>>> import numpy as np
>>> from numpy import linalg as LA
>>> np.set_printoptions(precision=3, suppress=True, linewidth=120)
>>> J = np.load("case7.npy")
>>> J
array([[ 1,  1, -1, -1,  1,  1, -1, -1],
       [ 1, -1,  1, -1, -1,  1, -1,  1],
       [ 1, -1, -1,  1,  1, -1, -1,  1],
       [ 1,  1,  1,  1, -1, -1, -1, -1],
       [ 1, -1, -1,  1, -1,  1,  1, -1],
       [ 1,  1,  1,  1,  1,  1,  1,  1],
       [ 1, -1,  1, -1,  1, -1,  1, -1],
       [ 1,  1, -1, -1, -1, -1,  1,  1]])
>>> Y = J[0, 0] * J[1:] - np.outer(J[1:, 0], J[0])
>>> Y
array([[ 0, -2,  2,  0, -2,  0,  0,  2],
       [ 0, -2,  0,  2,  0, -2,  0,  2],
       [ 0,  0,  2,  2, -2, -2,  0,  0],
       [ 0, -2,  0,  2, -2,  0,  2,  0],
       [ 0,  0,  2,  2,  0,  0,  2,  2],
       [ 0, -2,  2,  0,  0, -2,  2,  0],
       [ 0,  0,  0,  0, -2, -2,  2,  2]])
>>> LA.matrix_rank(Y), LA.matrix_rank(J)
(np.int64(7), np.int64(8))
>>> J.sum(axis=1)
array([0, 0, 0, 0, 0, 8, 0, 0])
>>> np.diff(J, axis=0)
array([[ 0, -2,  2,  0, -2,  0,  0,  2],
       [ 0,  0, -2,  2,  2, -2,  0,  0],
       [ 0,  2,  2,  0, -2,  0,  0, -2],
       [ 0, -2, -2,  0,  0,  2,  2,  0],
       [ 0,  2,  2,  0,  2,  0,  0,  2],
       [ 0, -2,  0, -2,  0, -2,  0, -2],
       [ 0,  2, -2,  0, -2,  0,  0,  2]])
>>> LA.rank(J)
Traceback (most recent call last):
  File "<python-input-10>", line 1, in <module>
    LA.rank(J)
    ^^^^^^^
AttributeError: module 'numpy.linalg' has no attribute 'rank'
>>> np.abs(J).max()
np.int64(1)
>>> np.unravel_index(np.abs(J).argmax(), J.shape)
(np.int64(0), np.int64(0))
>>> Q, R = LA.qr(J)
>>> round(abs(R[0, 0]), 3), round(float(LA.norm(J[:, 0])), 3)
(np.float64(2.828), 2.828)
>>> Q.shape, R.shape
((8, 8), (8, 8))
>>> W = np.array([[7, 1, 2],
...     [4, 7, 7],
...     [1, 9, 2],
...     [8, 1, 0],
...     [8, 6, 2],
...     [8, 8, 9],
...     [6, 9, 4],
...     [2, 9, 7]])
>>> coef = np.array([2, 4, 2])
>>> H = np.maximum(J @ W + coef, 0)
>>> (H > 0).mean(axis=0)
array([0.625, 0.5  , 0.5  ])
>>> (H > 0).astype(int)
array([[1, 0, 1],
       [0, 1, 1],
       [1, 0, 0],
       [0, 0, 0],
       [1, 0, 0],
       [1, 1, 1],
       [1, 1, 0],
       [0, 1, 1]])
>>> basis = np.array([[2, 2, 1], [2, 0, -1], [0, 1, 0]])
>>> H @ basis
array([[ 24,  33,  12],
       [ 16,   9,  -8],
       [ 16,  16,   8],
       [  0,   0,   0],
       [ 32,  32,  16],
       [200, 127,  -8],
       [ 12,   4,  -2],
       [ 12,   9,  -6]])
>>> f = np.array([-5, -6, 5])
>>> np.cross(J[2, :3], J[1, :3])
array([-2, -2,  0])
>>> np.correlate(J[2], J[1], "full")
array([ 1, -2,  1,  0, -1,  2, -1,  0, -1,  2, -1,  0,  1, -2,  1])
>>> np.convolve(J[2], f)
array([ -5,  -1,  16,  -4, -16,   4,  16,  -4, -11,   5])
>>> A = np.minimum.outer(np.arange(1, 5), np.arange(1, 5)) * 5
>>> A
array([[ 5,  5,  5,  5],
       [ 5, 10, 10, 10],
       [ 5, 10, 15, 15],
       [ 5, 10, 15, 20]])
>>> vec = np.array([7, 0, -9, 1])
>>> a = np.maximum(A @ vec, 0)
>>> np.maximum(A @ (3 * vec), 0)
array([0, 0, 0, 0])
>>> np.maximum(A @ vec, 0) - np.maximum(-A @ vec, 0)
array([ -5, -45, -85, -80])
>>> a
array([0, 0, 0, 0])
>>> w, vecs = LA.eig(A)
>>> np.sort(LA.eigvals(LA.inv(A)))
array([0.024, 0.2  , 0.469, 0.706])
>>> w, vecs = LA.eigh(A)
>>> LA.eigvalsh(A + 5 * np.eye(4))
array([ 6.416,  7.13 , 10.   , 46.454])
>>> np.round(vecs.T @ A @ vecs, 3) + 0
array([[ 1.416,  0.   ,  0.   ,  0.   ],
       [ 0.   ,  2.13 ,  0.   ,  0.   ],
       [ 0.   ,  0.   ,  5.   ,  0.   ],
       [ 0.   ,  0.   ,  0.   , 41.454]])
>>> LA.eigvalsh(A @ A)
array([   2.004,    4.537,   25.   , 1718.459])
>>> w
array([ 1.416,  2.13 ,  5.   , 41.454])
>>> np.abs(vecs[:, -1]).round(6).argmax()
np.int64(3)
>>> np.round(vecs.T @ vecs, 3) + 0
array([[1., 0., 0., 0.],
       [0., 1., 0., 0.],
       [0., 0., 1., 0.],
       [0., 0., 0., 1.]])
>>> np.unique(w.round(6) + 0, return_counts=True)[1]
array([1, 1, 1, 1])
>>> np.abs(vecs[:, -1])
array([0.228, 0.429, 0.577, 0.657])
>>> F = np.load("block11.npy")
>>> F
array([[8, 7, 8, 7],
       [5, 3, 5, 3],
       [8, 7, 8, 7],
       [5, 3, 5, 3]])
>>> Uu, s, VT = LA.svd(F, full_matrices=False)
>>> np.round(Uu.T @ F @ VT.T, 3) + 0
array([[24.18,  0.  ,  0.  ,  0.  ],
       [ 0.  ,  1.82,  0.  ,  0.  ],
       [ 0.  ,  0.  ,  0.  ,  0.  ],
       [ 0.  ,  0.  ,  0.  ,  0.  ]])
>>> np.abs(Uu[:, 0]).round(6).argmax()
np.int64(0)
>>> np.abs(VT[0])
array([0.551, 0.443, 0.551, 0.443])
>>> Uu.shape, s.shape, VT.shape
((4, 4), (4,), (4, 4))
>>> np.round(VT @ VT.T, 3) + 0
array([[1., 0., 0., 0.],
       [0., 1., 0., 0.],
       [0., 0., 1., 0.],
       [0., 0., 0., 1.]])
>>> np.round(np.sqrt((s ** 2).sum()), 3), round(LA.norm(F), 3)
(np.float64(24.249), np.float64(24.249))
>>> Y = np.array([[-2, 0], [-3, -3]])
>>> basis = np.kron(Y, F)
>>> LA.matrix_rank(basis)
np.int64(4)
>>> rng = np.random.default_rng(512696)
>>> idx = rng.permutation(4)
>>> idx
array([1, 3, 2, 0])
>>> Y = F[idx][:, idx]
>>> np.diag(Y)
array([3, 3, 8, 8])
>>> np.allclose(Y, F)
False
>>> Y
array([[3, 3, 5, 5],
       [3, 3, 5, 5],
       [7, 7, 8, 8],
       [7, 7, 8, 8]])
>>> rk = LA.matrix_rank(F)
>>> rk
np.int64(2)
>>> N = LA.svd(F)[2][rk:].T
>>> np.allclose(F @ N, 0)
True
>>> [int(LA.matrix_rank(np.delete(F, i, axis=0))) for i in range(4)]
[2, 2, 2, 2]
>>> [int(LA.matrix_rank(F[:i])) for i in range(1, len(F) + 1)]
[1, 2, 2, 2]
>>> th = np.radians(180)
>>> R = np.eye(4)
>>> R[2, 2] = R[1, 1] = np.cos(th)
>>> R[2, 1], R[1, 2] = -np.sin(th), np.sin(th)
>>> R.round(3) + 0
array([[ 1.,  0.,  0.,  0.],
       [ 0., -1.,  0.,  0.],
       [ 0.,  0., -1.,  0.],
       [ 0.,  0.,  0.,  1.]])
>>> Y = F @ R.T
>>> round(float(LA.det(R)), 3), np.trace(R)
(1.0, np.float64(0.0))
>>> np.round(LA.svd(F, compute_uv=False), 3) + 0, np.round(LA.svd(Y, compute_uv=False), 3) + 0
(array([24.18,  1.82,  0.  ,  0.  ]), array([24.18,  1.82,  0.  ,  0.  ]))
>>> mat = np.load("a.npy")
>>> mat
array([[ 1, -2,  3,  3,  2, -1, -2, -1, -3,  0,  2, -2],
       [-2,  4, -6, -6, -4,  2,  4,  2,  6,  0, -4,  4],
       [ 3, -6,  9,  9,  6, -3, -6, -3, -9,  0,  6, -6],
       [ 3, -6,  9,  9,  6, -3, -6, -3, -9,  0,  6, -6],
       [ 2, -4,  6,  6,  4, -2, -4, -2, -6,  0,  4, -4],
       [-1,  2, -3, -3, -2,  1,  2,  1,  3,  0, -2,  2],
       [-2,  4, -6, -6, -4,  2,  4,  2,  6,  0, -4,  4],
       [-1,  2, -3, -3, -2,  1,  2,  1,  3,  0, -2,  2],
       [-3,  6, -9, -9, -6,  3,  6,  3,  9,  0, -6,  6],
       [ 0,  0,  0,  0,  0,  0,  0,  0,  0,  0,  0,  0],
       [ 2, -4,  6,  6,  4, -2, -4, -2, -6,  0,  4, -4],
       [-2,  4, -6, -6, -4,  2,  4,  2,  6,  0, -4,  4]])
>>> Y = mat[0, 0] * mat[1:] - np.outer(mat[1:, 0], mat[0])
>>> Y
array([[0, 0, 0, 0, 0, 0, 0, 0, 0, 0, 0, 0],
       [0, 0, 0, 0, 0, 0, 0, 0, 0, 0, 0, 0],
       [0, 0, 0, 0, 0, 0, 0, 0, 0, 0, 0, 0],
       [0, 0, 0, 0, 0, 0, 0, 0, 0, 0, 0, 0],
       [0, 0, 0, 0, 0, 0, 0, 0, 0, 0, 0, 0],
       [0, 0, 0, 0, 0, 0, 0, 0, 0, 0, 0, 0],
       [0, 0, 0, 0, 0, 0, 0, 0, 0, 0, 0, 0],
       [0, 0, 0, 0, 0, 0, 0, 0, 0, 0, 0, 0],
       [0, 0, 0, 0, 0, 0, 0, 0, 0, 0, 0, 0],
       [0, 0, 0, 0, 0, 0, 0, 0, 0, 0, 0, 0],
       [0, 0, 0, 0, 0, 0, 0, 0, 0, 0, 0, 0]])
>>> mat[:, 0] / mat[0, 0]
array([ 1., -2.,  3.,  3.,  2., -1., -2., -1., -3.,  0.,  2., -2.])
